>>> import numpy as np
>>> np.set_printoptions(suppress=True, linewidth=100)
>>> M = np.load("test18.npy")
>>> M
array([[ 0, -2,  3, -1],
       [ 0,  0, -1,  0],
       [ 0,  0,  0,  0],
       [ 0,  0,  0,  0]])
>>> # null space of dimension 2
>>> vec = np.array([2, 2, 5, 4])
>>> h1 = np.maximum(M @ vec, 0)
>>> np.maximum(M @ (3 * vec), 0)
array([21,  0,  0,  0])
>>> M.T @ h1
array([  0, -14,  21,  -7])
>>> np.maximum(M @ vec, 0) - np.maximum(-M @ vec, 0)
array([ 7, -5,  0,  0])
>>> np.round(np.tanh(M @ vec), 2)
array([ 1., -1.,  0.,  0.])
>>> A2 = np.array([[1, 2, 3], [0, 3, 4]])
>>> W2 = np.kron(A2, M)
>>> np.linalg.matrix_rank(W2)
np.int64(4)
>>> X = np.loadtxt("a.csv", delimiter=",")
>>> X
array([[0.5 , 0.  , 0.5 , 0.  , 0.  , 0.  ],
       [0.  , 0.67, 0.  , 0.  , 0.33, 0.  ],
       [0.  , 0.5 , 0.5 , 0.  , 0.  , 0.  ],
       [0.  , 0.  , 0.5 , 0.5 , 0.  , 0.  ],
       [0.2 , 0.2 , 0.2 , 0.  , 0.2 , 0.2 ],
       [0.  , 0.5 , 0.  , 0.  , 0.  , 0.5 ]])
>>> q, R = np.linalg.qr(X)
>>> q.shape, R.shape
((6, 6), (6, 6))
>>> np.round(q @ R, 2) + 0
array([[0.5 , 0.  , 0.5 , 0.  , 0.  , 0.  ],
       [0.  , 0.67, 0.  , 0.  , 0.33, 0.  ],
       [0.  , 0.5 , 0.5 , 0.  , 0.  , 0.  ],
       [0.  , 0.  , 0.5 , 0.5 , 0.  , 0.  ],
       [0.2 , 0.2 , 0.2 , 0.  , 0.2 , 0.2 ],
       [0.  , 0.5 , 0.  , 0.  , 0.  , 0.5 ]])
>>> A2 = np.linalg.inv(X)
>>> np.round(np.linalg.det(X) * A2, 2)
array([[ 0.02,  0.01, -0.02,  0.  , -0.02,  0.01],
       [ 0.01,  0.01,  0.  ,  0.  , -0.02,  0.01],
       [-0.01, -0.01,  0.02,  0.  ,  0.02, -0.01],
       [ 0.01,  0.01, -0.02,  0.02, -0.02,  0.01],
       [-0.02, -0.  , -0.  , -0.  ,  0.04, -0.02],
       [-0.01, -0.01,  0.  ,  0.  ,  0.02,  0.01]])
>>> np.round(np.linalg.inv(A2), 2) + 0
array([[0.5 , 0.  , 0.5 , 0.  , 0.  , 0.  ],
       [0.  , 0.67, 0.  , 0.  , 0.33, 0.  ],
       [0.  , 0.5 , 0.5 , 0.  , 0.  , 0.  ],
       [0.  , 0.  , 0.5 , 0.5 , 0.  , 0.  ],
       [0.2 , 0.2 , 0.2 , 0.  , 0.2 , 0.2 ],
       [0.  , 0.5 , 0.  , 0.  , 0.  , 0.5 ]])
>>> A2.round(2)
array([[ 2.99,  1.49, -2.  ,  0.  , -2.46,  0.99],
       [ 0.99,  1.49,  0.  ,  0.  , -2.46,  0.99],
       [-0.99, -1.49,  2.  ,  0.  ,  2.46, -0.99],
       [ 0.99,  1.49, -2.  ,  2.  , -2.46,  0.99],
       [-2.  , -0.  , -0.  , -0.  ,  5.  , -2.  ],
       [-0.99, -1.49,  0.  ,  0.  ,  2.46,  1.01]])
>>> (np.abs(A2) > 1e-9).astype(int)
array([[1, 1, 1, 0, 1, 1],
       [1, 1, 0, 0, 1, 1],
       [1, 1, 1, 0, 1, 1],
       [1, 1, 1, 1, 1, 1],
       [1, 0, 0, 0, 1, 1],
       [1, 1, 0, 0, 1, 1]])
>>> np.allclose(A2, X.T)
False
>>> round(float(np.linalg.det(X) * np.linalg.det(A2)), 2)
1.0
>>> vec = np.array([-2, -3, 3, -3, -2, -1])
>>> rhs = A2 @ vec
>>> rhs.round(2)
array([-12.51,  -2.51,   8.51, -14.51,  -4.  ,   0.51])
>>> np.round(np.linalg.solve(A2, rhs), 2)
array([-2., -3.,  3., -3., -2., -1.])
>>> np.round(np.linalg.solve(A2, 4 * rhs), 2)
array([ -8., -12.,  12., -12.,  -8.,  -4.])
>>> np.round(np.linalg.solve(A2.T, A2[3]), 2) + 0
array([0., 0., 0., 1., 0., 0.])
>>> np.round(np.linalg.solve(A2, rhs + A2[:, 4]), 2)
array([-2., -3.,  3., -3., -1., -1.])
>>> np.round(np.sort(np.abs(np.linalg.eigvals(X))), 2)
array([0.17, 0.45, 0.45, 0.5 , 0.5 , 1.  ])
>>> np.round(X @ X, 2)
array([[0.25, 0.25, 0.5 , 0.  , 0.  , 0.  ],
       [0.07, 0.51, 0.07, 0.  , 0.29, 0.07],
       [0.  , 0.58, 0.25, 0.  , 0.16, 0.  ],
       [0.  , 0.25, 0.5 , 0.25, 0.  , 0.  ],
       [0.14, 0.37, 0.24, 0.  , 0.11, 0.14],
       [0.  , 0.58, 0.  , 0.  , 0.16, 0.25]])
>>> round(np.linalg.det(X), 2)
np.float64(0.01)
>>> np.round(np.linalg.matrix_power(X, 3), 2)
array([[0.12, 0.42, 0.38, 0.  , 0.08, 0.  ],
       [0.09, 0.47, 0.12, 0.  , 0.23, 0.09],
       [0.03, 0.55, 0.16, 0.  , 0.23, 0.03],
       [0.  , 0.42, 0.38, 0.12, 0.08, 0.  ],
       [0.09, 0.46, 0.21, 0.  , 0.14, 0.09],
       [0.03, 0.55, 0.03, 0.  , 0.23, 0.16]])
>>> np.round((X + X.T) / 2, 2)
array([[0.5 , 0.  , 0.25, 0.  , 0.1 , 0.  ],
       [0.  , 0.67, 0.25, 0.  , 0.26, 0.25],
       [0.25, 0.25, 0.5 , 0.25, 0.1 , 0.  ],
       [0.  , 0.  , 0.25, 0.5 , 0.  , 0.  ],
       [0.1 , 0.26, 0.1 , 0.  , 0.2 , 0.1 ],
       [0.  , 0.25, 0.  , 0.  , 0.1 , 0.5 ]])
>>> np.allclose(X @ X.T, X.T @ X)
False
>>> round(np.abs(np.linalg.eigvals(X)).max(), 2)
np.float64(1.0)
>>> np.allclose(X, X.T)
False
>>> round(np.linalg.norm(X[1] - X[4]), 2)
np.float64(0.6)
>>> round(np.linalg.norm(X[1], 1), 2), round(np.linalg.norm(X[1], np.inf), 2)
(np.float64(1.0), np.float64(0.67))
>>> round(float(np.linalg.norm(X) ** 2 / np.linalg.norm(X, 2) ** 2), 2)
2.01
>>> round(np.linalg.norm(X, 1), 2), round(np.linalg.norm(X, np.inf), 2)
(np.float64(1.87), np.float64(1.0))
>>> round(np.linalg.norm(X, 2), 2)
np.float64(1.17)
>>> np.round(np.linalg.norm(X, axis=0), 2)
array([0.54, 0.99, 0.89, 0.5 , 0.39, 0.54])
>>> E = np.array([[-1, -2], [-2, -1]])
>>> A2 = np.linalg.inv(E)
>>> np.round(np.linalg.det(E) * np.linalg.det(A2), 2)
np.float64(1.0)
>>> (np.abs(A2) > 1e-9).astype(int)
array([[1, 1],
       [1, 1]])
>>> np.round(np.linalg.cond(E), 2)
np.float64(3.0)
>>> E @ A2
array([[1., 0.],
       [0., 1.]])
>>> A2.round(2)
array([[ 0.33, -0.67],
       [-0.67,  0.33]])
>>> round(np.linalg.slogdet(E)[0], 2)
np.float64(-1.0)
>>> q, R = np.linalg.qr(E)
>>> round(np.trace(q @ q.T), 2)
np.float64(2.0)
>>> q.round(2)
array([[-0.45, -0.89],
       [-0.89,  0.45]])
>>> np.allclose(R.T @ R, E.T @ E)
True
>>> round(float(abs(R[0, 0])), 2), round(float(np.linalg.norm(E[:, 0])), 2)
(2.24, 2.24)
>>> np.round(np.abs(np.diag(R)), 2)
array([2.24, 1.34])
>>> R.round(2)
array([[2.24, 1.79],
       [0.  , 1.34]])
>>> np.round(q.T @ q, 2) + 0
array([[1., 0.],
       [0., 1.]])
>>> u = np.array([0, 2])
>>> A2 = R + np.outer(u, np.eye(2)[0])
>>> round(float(np.linalg.det(A2) / np.linalg.det(R)), 2), round(float(1 + np.linalg.solve(R, u)[0]), 2)
(-0.19, -0.19)
>>> np.linalg.matrix_rank(A2 - R)
np.int64(1)
>>> A2 = E / np.linalg.norm(E, axis=1, keepdims=True)
>>> C2 = A2 @ A2.T
>>> C2[0].round(2)
array([1. , 0.8])
>>> round(np.degrees(np.arccos(np.clip(C2[0, 1], -1, 1))), 2)
np.float64(36.87)
>>> A = np.load("block0.npy")
>>> A.round(2)
array([[-11.3 ,  -2.97,  -0.34,   2.26],
       [ -5.6 ,  -4.89,  -4.19,  -1.61],
       [-11.79,  -2.1 ,   2.11,   5.42],
       [ -8.47,  -2.61,   1.69,   5.6 ],
       [  2.67,  -5.28,  -2.6 ,   2.35],
       [ -4.22,  -4.78,  -3.4 ,  -0.25],
       [ -2.87,  -4.85,  -3.17,   0.36],
       [ -7.4 ,  -3.11,   0.55,   4.31],
       [ -0.78,  -5.24,  -3.65,   0.18],
       [ -9.51,  -3.49,  -1.29,   1.38],
       [ -3.61,  -4.45,  -2.23,   1.44],
       [  0.69,  -3.78,   1.22,   7.01],
       [  3.17,  -5.12,  -1.98,   3.29],
       [ -1.36,  -3.93,   0.09,   5.04],
       [  1.61,  -5.33,  -3.11,   1.44],
       [ -3.47,  -2.47,   3.76,   9.47],
       [ -4.85,  -3.5 ,   0.21,   4.42],
       [ -1.37,  -4.56,  -1.81,   2.5 ]])
>>> D = np.linalg.norm(A[:, None] - A[None], axis=-1)
>>> np.linalg.matrix_rank(D ** 2)
np.int64(4)
>>> (D + 1e9 * np.eye(18)).round(6).argmin(axis=1)
array([ 9,  5,  3,  7, 12,  6,  5,  3,  6,  0,  6, 13,  4, 11,  4, 11,  7, 10])
>>> Xs = A - A.mean(axis=0)
>>> V = np.linalg.svd(Xs)[2][:3]
>>> A2 = Xs - Xs @ V.T @ V
>>> np.round(np.cov(Xs @ V.T, rowvar=False), 2) + 0
array([[22.99,  0.  ,  0.  ],
       [ 0.  , 12.01,  0.  ],
       [ 0.  ,  0.  ,  0.  ]])
>>> np.linalg.norm(A2, axis=1).round(6).argmax()
np.int64(0)
>>> np.round(A2.std(axis=0), 2) + 0
array([0., 0., 0., 0.])
>>> np.round((Xs @ V.T).std(axis=0), 2) + 0
array([4.66, 3.37, 0.  ])
>>> np.linalg.lstsq(A[:-1].T, A[-1])[2]
np.int32(3)
>>> np.unique(A.round(6), axis=0).shape
(18, 4)
>>> try:
...     np.linalg.inv(A)
... except np.linalg.LinAlgError as e:
...     print(repr(e))
... 
LinAlgError('Last 2 dimensions of the array must be square')
>>> round(float(np.trace(np.linalg.pinv(A) @ A)), 2)
3.0
>>> arr = np.load("run14.npy")
>>> arr
array([[ 0.13,  2.89,  0.85,  1.67],
       [ 0.9 , -0.9 , -0.1 , -0.7 ],
       [ 0.1 ,  2.8 ,  1.  ,  1.7 ]])
>>> round(np.linalg.norm(arr), 2)
np.float64(5.07)
>>> np.linalg.matrix_rank(arr)
np.int64(3)
>>> arr[:, 4]
Traceback (most recent call last):
  File "<python-input-91>", line 1, in <module>
    arr[:, 4]
    ~~~^^^^^^
IndexError: index 4 is out of bounds for axis 1 with size 4
>>> np.unravel_index(np.abs(arr).argmax(), arr.shape)
(np.int64(0), np.int64(1))
>>> np.round(arr - arr[0], 2)
array([[ 0.  ,  0.  ,  0.  ,  0.  ],
       [ 0.77, -3.79, -0.95, -2.37],
       [-0.03, -0.09,  0.15,  0.03]])
>>> np.round(arr.sum(axis=0), 2)
array([1.13, 4.79, 1.75, 2.67])
>>> data = np.loadtxt("w.csv", delimiter=",")
>>> data
array([[109.,   0.,  37.,  39.],
       [  0., 121., -93., -52.],
       [ 37., -93.,  91.,  51.],
       [ 39., -52.,  51.,  37.]])
>>> A2 = data / np.sqrt((data ** 2).mean(axis=1, keepdims=True))
>>> np.linalg.matrix_rank(data - data.mean(axis=1, keepdims=True))
np.int64(3)
>>> data - data.mean(axis=1, keepdims=True)
array([[  62.75,  -46.25,   -9.25,   -7.25],
       [   6.  ,  127.  ,  -87.  ,  -46.  ],
       [  15.5 , -114.5 ,   69.5 ,   29.5 ],
       [  20.25,  -70.75,   32.25,   18.25]])
>>> K = np.loadtxt("sample15.csv", delimiter=",")
>>> K
array([[-0.72,  2.03, -2.89,  3.26,  1.15],
       [ 4.15,  2.64,  0.44, -0.13,  0.81],
       [-0.95,  0.08, -4.41,  2.14,  0.15],
       [-2.  , -4.11, -0.95,  1.29, -1.24],
       [-4.36, -0.86, -2.16, -0.75, -0.24],
       [-1.52,  1.4 ,  1.93, -2.87,  2.96],
       [-3.82, -0.09,  0.22, -0.95, -3.07],
       [-3.16, -1.03, -2.1 ,  2.25, -2.11],
       [-1.02,  3.8 , -2.42,  0.48, -1.86],
       [-3.65,  1.94,  2.64, -0.77, -0.61],
       [-1.3 , -2.14, -1.83, -3.72,  1.23],
       [ 0.66, -1.58, -1.04,  3.73,  2.66],
       [ 1.46,  0.07,  1.38, -1.77,  4.22],
       [ 0.56, -0.98, -0.15, -2.55, -4.15],
       [-1.97, -1.38, -1.66,  1.42,  3.8 ],
       [-1.71,  1.81,  3.38, -1.95,  1.89],
       [-3.68, -0.78,  0.06,  0.07, -3.3 ],
       [ 1.36,  1.17, -1.58,  4.01,  1.8 ],
       [-1.53,  3.01,  0.69,  2.4 ,  2.71],
       [-0.6 ,  2.75, -1.51,  3.65,  1.23]])
>>> u = np.array([0, 0, -2])
>>> np.polyval(u, K[9])
array([-2., -2., -2., -2., -2.])
>>> np.round(np.correlate(K[9], K[5], "full"), 2)
array([-10.8 ,  16.22,  -4.8 , -11.22,  13.76,   1.01,  -6.27,   0.32,   0.93])
>>> np.convolve(K[9], u)
array([ 0.  ,  0.  ,  7.3 , -3.88, -5.28,  1.54,  1.22])
>>> np.round(np.cross(K[9, :3], K[5, :3]), 2)
array([ 0.05,  3.03, -2.16])
>>> def softmax(z):
...     e = np.exp(z - z.max(axis=-1, keepdims=True))
...     return e / e.sum(axis=-1, keepdims=True)
... 
>>> np.round(softmax(10 * K[19]), 2) + 0
array([0., 0., 0., 1., 0.])
>>> np.round(softmax(K[19]), 2) + 0
array([0.01, 0.27, 0.  , 0.66, 0.06])
>>> np.round(softmax(K[19] + -1), 2) + 0
array([0.01, 0.27, 0.  , 0.66, 0.06])
>>> scores = K @ K.T / np.sqrt(5)
>>> softmax(scores).round(6).argmax(axis=1)
array([ 0,  1,  2,  3,  4,  5,  6,  7,  8,  9, 10, 11, 12, 13, 14, 15, 16, 17, 18, 19])
>>> np.round(softmax(scores)[19] @ K, 2)
array([-0.47,  2.35, -1.8 ,  3.48,  1.35])
>>> C2 = np.cov(K, rowvar=False)
>>> np.round(np.corrcoef(K[:, 3], K[:, 1])[0, 1], 2)
np.float64(0.14)
>>> C2.shape
(5, 5)
>>> np.argsort(-K.std(axis=0).round(6), kind="stable")
array([4, 3, 0, 1, 2])
>>> idx = K[:, 3] > np.median(K[:, 3])
>>> u = K[idx].mean(axis=0) - K[~idx].mean(axis=0)
>>> idx.astype(int)
array([1, 0, 1, 1, 0, 0, 0, 1, 1, 0, 0, 1, 0, 0, 1, 0, 0, 1, 1, 1])
>>> ((K - K.mean(axis=0)) @ u > 0).astype(int)
array([1, 0, 1, 1, 0, 0, 0, 1, 1, 0, 0, 1, 0, 0, 1, 0, 0, 1, 1, 1])
>>> K @ K
Traceback (most recent call last):
  File "<python-input-122>", line 1, in <module>
    K @ K
    ~~^~~
ValueError: matmul: Input operand 1 has a mismatch in its core dimension 0, with gufunc signature (n?,k),(k,m?)->(n?,m?) (size 20 is different from 5)
>>> C2 = K.T @ K
>>> np.round(np.linalg.svd(K, compute_uv=False) ** 2, 2)
array([158.76, 146.94,  87.16,  74.06,  33.14])
>>> (K @ K.T).shape
(20, 20)
